>>> import numpy as np
>>> np.set_printoptions(precision=2, suppress=True, linewidth=200)
>>> other = np.array([[-1]])
>>> Z = np.array([[2, 0], [0, -1]])
>>> K = np.block([[other, np.zeros((1, 2))], [np.zeros((2, 1)), Z]])
>>> K
array([[-1.,  0.,  0.],
       [ 0.,  2.,  0.],
       [ 0.,  0., -1.]])
>>> (K + K.T) / 2
array([[-1.,  0.,  0.],
       [ 0.,  2.,  0.],
       [ 0.,  0., -1.]])
>>> x = np.array([3, 0, -1])
>>> rhs = K @ x
>>> rhs
array([-3.,  0.,  1.])
>>> np.linalg.solve(K, rhs + K[:, 0])
array([ 4.,  0., -1.])
>>> np.linalg.solve(K, rhs)
array([ 3.,  0., -1.])
>>> np.linalg.solve(K, 5 * rhs)
array([15.,  0., -5.])
>>> rng = np.random.default_rng(97269)
>>> z = rng.permutation(3)
>>> z
array([1, 0, 2])
>>> other = K[z][:, z]
>>> np.sort(np.abs(np.linalg.eigvals(other)))
array([1., 1., 2.])
>>> round(np.linalg.det(other), 2), np.round(np.linalg.det(K[z]), 2)
(np.float64(2.0), np.float64(-2.0))
>>> other
array([[ 2.,  0.,  0.],
       [ 0., -1.,  0.],
       [ 0.,  0., -1.]])
>>> z = rng.permutation(3)
>>> other = K[:, z] * rng.choice([-1, 1], 3)
>>> other
array([[-1.,  0.,  0.],
       [ 0.,  0.,  2.],
       [ 0., -1.,  0.]])
>>> U, _, vt = np.linalg.svd(K.T @ other)
>>> np.linalg.lstsq(K, other)[0]
array([[1., 0., 0.],
       [0., 0., 1.],
       [0., 1., 0.]])
>>> other = np.array([[3, -3], [0, 3]])
>>> Z = np.kron(other, K)
>>> Z
array([[-3.,  0.,  0.,  3., -0., -0.],
       [ 0.,  6.,  0., -0., -6., -0.],
       [ 0.,  0., -3., -0., -0.,  3.],
       [-0.,  0.,  0., -3.,  0.,  0.],
       [ 0.,  0.,  0.,  0.,  6.,  0.],
       [ 0.,  0., -0.,  0.,  0., -3.]])
>>> np.linalg.matrix_rank(Z)
np.int64(6)
>>> round(np.linalg.norm(Z, 2), 2), np.round(np.linalg.norm(other, 2) * np.linalg.norm(K, 2), 2)
(np.float64(9.71), np.float64(9.71))
